$ python -q
>>> import numpy as np
>>> np.set_printoptions(precision=2, suppress=True, linewidth=160, floatmode="fixed")
>>> def rd(a):
...     return np.round(a, 2) + 0
... 
>>> mat = np.array([[2, 3, 2, 3], [3, 0, 2, 0], [2, 2, 2, 0], [1, 1, 1, 2], [3, 2, 1, 3]])
>>> mat[3] = mat[4]
>>> mat
array([[2, 3, 2, 3],
       [3, 0, 2, 0],
       [2, 2, 2, 0],
       [3, 2, 1, 3],
       [3, 2, 1, 3]])
>>> rng = np.random.default_rng(55)
>>> out = mat + rng.integers(-2, 3, (5, 3)) @ rng.integers(-2, 3, (3, 4))
>>> out
array([[ 7,  1, -6,  3],
       [ 6,  5,  1,  3],
       [ 4,  4,  1,  2],
       [ 4,  1,  0,  4],
       [ 1,  5,  4,  2]])
>>> np.linalg.matrix_rank(out - mat, tol=1e-8)
np.int64(3)
>>> hat = out @ np.linalg.solve(out.T @ out, out.T)
>>> print(rd(np.linalg.eigvalsh(hat)))
[0.00 1.00 1.00 1.00 1.00]
>>> rd((np.eye(5) - hat) @ out)
array([[0.00, 0.00, 0.00, 0.00],
       [0.00, 0.00, 0.00, 0.00],
       [0.00, 0.00, 0.00, 0.00],
       [0.00, 0.00, 0.00, 0.00],
       [0.00, 0.00, 0.00, 0.00]])
>>> rd(hat @ out[:, 3])
array([3.00, 3.00, 2.00, 4.00, 2.00])
>>> print(rd(hat))
[[ 1.00 -0.02  0.03  0.00  0.00]
 [-0.02  0.71  0.45  0.05 -0.07]
 [ 0.03  0.45  0.32 -0.07  0.11]
 [ 0.00  0.05 -0.07  0.99  0.01]
 [ 0.00 -0.07  0.11  0.01  0.98]]
>>> rd(np.diag(hat))
array([1.00, 0.71, 0.32, 0.99, 0.98])
>>> out = mat[0, 0] * mat[1:] - np.outer(mat[1:, 0], mat[0])
>>> out
array([[ 0, -9, -2, -9],
       [ 0, -2,  0, -6],
       [ 0, -5, -4, -3],
       [ 0, -5, -4, -3]])
>>> mat[:, 0] / mat[0, 0]
array([1.00, 1.50, 1.00, 1.50, 1.50])
>>> np.linalg.matrix_rank(out), np.linalg.matrix_rank(mat)
(np.int64(3), np.int64(4))
>>> O = mat.astype(float).copy()
>>> for j in range(4):
...     O[:, j] -= O[:, :j] @ (O[:, :j].T @ O[:, j])
...     O[:, j] /= np.linalg.norm(O[:, j])
... 
>>> rd(O.T @ mat)
array([[ 5.92,  3.72,  3.38,  4.06],
       [ 0.00,  2.68,  0.53,  2.21],
       [ 0.00,  0.00,  1.51, -1.91],
       [ 0.00,  0.00,  0.00,  1.42]])
>>> print(rd(O.T @ O))
[[1.00 0.00 0.00 0.00]
 [0.00 1.00 0.00 0.00]
 [0.00 0.00 1.00 0.00]
 [0.00 0.00 0.00 1.00]]
>>> E = np.load("sample4.npy")
>>> print(E)
[[ 15.81  -8.86   8.47]
 [-19.08   4.23   4.23]
 [  6.73 -16.12  -9.74]
 [ 15.09 -12.79   2.97]
 [  6.64 -18.70   2.49]
 [ -4.81  17.83  -7.67]
 [ 11.35 -14.92   6.95]
 [  5.34 -15.70  11.17]
 [ -5.28 -17.66   7.76]
 [  3.38  -1.57 -19.65]]
>>> out = np.c_[E[:, :2] @ np.array([[2, 1], [2, 2]]), np.array([2, 1, -2, 1, 0, -2, 0, 2, 2, 2])]
>>> rd(out)
array([[ 13.90,  -1.91,   2.00],
       [-29.70, -10.62,   1.00],
       [-18.78, -25.51,  -2.00],
       [  4.60, -10.49,   1.00],
       [-24.12, -30.76,   0.00],
       [ 26.04,  30.85,  -2.00],
       [ -7.14, -18.49,   0.00],
       [-20.72, -26.06,   2.00],
       [-45.88, -40.60,   2.00],
       [  3.62,   0.24,   2.00]])
>>> rd(np.linalg.lstsq(E, out[:, 0])[0])
array([2.00, 2.00, 0.00])
>>> rd(np.linalg.norm(out - E @ np.linalg.lstsq(E, out)[0], axis=0))
array([0.00, 0.00, 4.41])
>>> t3 = np.stack([E, 3 * E, E[::-1]])
>>> np.linalg.matrix_rank(t3.reshape(3, -1))
np.int64(2)
>>> np.linalg.matrix_rank(t3)
array([3, 3, 3])
>>> rd(np.einsum("bij,cij->bc", t3, t3))
array([[ 3999.50, 11998.50,   276.57],
       [11998.50, 35995.50,   829.72],
       [  276.57,   829.72,  3999.50]])
>>> Ac = E - E.mean(axis=0)
>>> left, sigma, Vh = np.linalg.svd(Ac, full_matrices=False)
>>> print(rd(Ac.mean(axis=0)))
[0.00 0.00 0.00]
>>> print(rd(np.abs(Vh[-1])))
[0.55 0.66 0.51]
>>> rd(sigma)
array([43.79, 29.01, 20.04])
>>> rd(sigma ** 2 / (sigma ** 2).sum())
array([0.61, 0.27, 0.13])
>>> np.abs(left[:, 0]).argmax()
np.int64(5)
>>> C2 = np.cov(E, rowvar=False)
>>> rd(np.median(E, axis=0))
array([  5.99, -13.86,   3.60])
>>> print(rd(np.corrcoef(E[:, 1], E[:, 0])[0, 1]))
-0.53
>>> print(C2.shape)
(3, 3)
>>> print(rd(np.linalg.eigvalsh(C2)[::-1]))
[213.11  93.48  44.62]
>>> rd(np.corrcoef(E.T))
array([[ 1.00, -0.53,  0.10],
       [-0.53,  1.00, -0.43],
       [ 0.10, -0.43,  1.00]])
>>> W0 = np.load("test16.npy")
>>> W0
array([[ 0,  0,  2,  2, -2],
       [ 0,  0,  2,  3,  0],
       [-2, -2,  0, -2, -1],
       [-2, -3,  2,  0,  0],
       [ 2,  0,  1,  0,  0]])
>>> out = np.array([[1, -1, 0], [-1, 3, -2]])
>>> C = np.kron(out, W0)
>>> print(C)
[[ 0  0  2  2 -2  0  0 -2 -2  2  0  0  0  0  0]
 [ 0  0  2  3  0  0  0 -2 -3  0  0  0  0  0  0]
 [-2 -2  0 -2 -1  2  2  0  2  1  0  0  0  0  0]
 [-2 -3  2  0  0  2  3 -2  0  0  0  0  0  0  0]
 [ 2  0  1  0  0 -2  0 -1  0  0  0  0  0  0  0]
 [ 0  0 -2 -2  2  0  0  6  6 -6  0  0 -4 -4  4]
 [ 0  0 -2 -3  0  0  0  6  9  0  0  0 -4 -6  0]
 [ 2  2  0  2  1 -6 -6  0 -6 -3  4  4  0  4  2]
 [ 2  3 -2  0  0 -6 -9  6  0  0  4  6 -4  0  0]
 [-2  0 -1  0  0  6  0  3  0  0 -4  0 -2  0  0]]
>>> np.linalg.matrix_rank(C)
np.int64(8)
>>> C.shape
(10, 15)
>>> left, sigma, Vh = np.linalg.svd(W0)
>>> V = Vh[:(sigma > 1e-8).sum()]
>>> x = W0[2] + -1 * W0[4] + rng.integers(2) * np.eye(5)[1]
>>> x
array([-4.00, -2.00, -1.00, -2.00, -1.00])
>>> print(rd(np.linalg.norm(x - V.T @ V @ x)))
0.0
>>> print(rd(np.diag(V.T @ V)))
[0.91 0.64 0.64 0.84 0.96]
>>> np.linalg.matrix_rank(np.vstack([W0, x]))
np.int64(4)
>>> m1 = np.array([[1, 1, 0], [2, 0, 0], [1, 1, 0]])
>>> m1[:, 1] = 4 * m1[:, 2]
>>> print(m1)
[[1 0 0]
 [2 0 0]
 [1 0 0]]
>>> out = np.array([[2, 1, -1], [1, 0, 1], [2, 1, -1]])
>>> print(np.linalg.matrix_rank(m1 @ out))
1
>>> np.vstack([m1, out.T]).shape
(6, 3)
>>> m1 @ out
array([[ 2,  1, -1],
       [ 4,  2, -2],
       [ 2,  1, -1]])
>>> rd(np.linalg.det(2 * m1)), rd(np.linalg.det(m1))
(np.float64(0.0), np.float64(0.0))
>>> rd(np.linalg.eigvals(m1))
array([0.00, 0.00, 1.00])
>>> np.poly(m1)
array([ 1.00, -1.00,  0.00,  0.00])
>>> print(np.kron(np.eye(2, dtype=int), m1))
[[1 0 0 0 0 0]
 [2 0 0 0 0 0]
 [1 0 0 0 0 0]
 [0 0 0 1 0 0]
 [0 0 0 2 0 0]
 [0 0 0 1 0 0]]
>>> rd(np.linalg.det(m1.T))
np.float64(0.0)
>>> arr = np.loadtxt("mat.csv", delimiter=",")
>>> arr
array([[ 0.00,  0.00,  0.00,  0.00],
       [ 3.00,  5.00,  7.00, -8.00],
       [ 0.00,  0.00,  0.00,  0.00],
       [ 0.00,  0.00,  0.00,  0.00],
       [ 3.00,  5.00,  7.00, -8.00],
       [ 1.00,  5.00,  5.00,  0.00],
       [-6.00,  6.00,  1.00, -5.00],
       [ 0.00,  0.00,  0.00,  0.00],
       [ 2.00,  0.00,  2.00, -8.00],
       [ 0.00,  0.00,  0.00,  0.00],
       [-6.00,  6.00,  1.00, -5.00],
       [ 2.00,  0.00,  2.00, -8.00],
       [-6.00,  6.00,  1.00, -5.00],
       [ 0.00,  0.00,  0.00,  0.00]])
>>> hat = E @ np.linalg.solve(E.T @ E, E.T)
>>> rd(hat @ E[:, 0])
array([ 15.81, -19.08,   6.73,  15.09,   6.64,  -4.81,  11.35,   5.34,  -5.28,   3.38])
>>> np.linalg.matrix_rank(np.eye(10) - hat)
np.int64(7)
>>> print(np.allclose(hat @ hat, hat))
True
>>> rd(np.diag(hat))
array([0.31, 0.42, 0.40, 0.20, 0.19, 0.19, 0.16, 0.19, 0.40, 0.54])
>>> rd(np.linalg.eigvalsh(hat))
array([0.00, 0.00, 0.00, 0.00, 0.00, 0.00, 0.00, 1.00, 1.00, 1.00])
>>> rd(hat)
array([[ 0.31, -0.26, -0.09,  0.22,  0.03, -0.06,  0.18,  0.12, -0.12, -0.17],
       [-0.26,  0.42, -0.07, -0.24, -0.01, -0.05, -0.12,  0.03,  0.27, -0.14],
       [-0.09, -0.07,  0.40,  0.08,  0.20, -0.10,  0.05,  0.00,  0.13,  0.39],
       [ 0.22, -0.24,  0.08,  0.20,  0.09, -0.08,  0.16,  0.09, -0.05,  0.01],
       [ 0.03, -0.01,  0.20,  0.09,  0.19, -0.17,  0.12,  0.13,  0.20,  0.08],
       [-0.06, -0.05, -0.10, -0.08, -0.17,  0.19, -0.13, -0.17, -0.22,  0.07],
       [ 0.18, -0.12,  0.05,  0.16,  0.12, -0.13,  0.16,  0.14,  0.06, -0.07],
       [ 0.12,  0.03,  0.00,  0.09,  0.13, -0.17,  0.14,  0.19,  0.18, -0.18],
       [-0.12,  0.27,  0.13, -0.05,  0.20, -0.22,  0.06,  0.18,  0.40, -0.07],
       [-0.17, -0.14,  0.39,  0.01,  0.08,  0.07, -0.07, -0.18, -0.07,  0.54]])
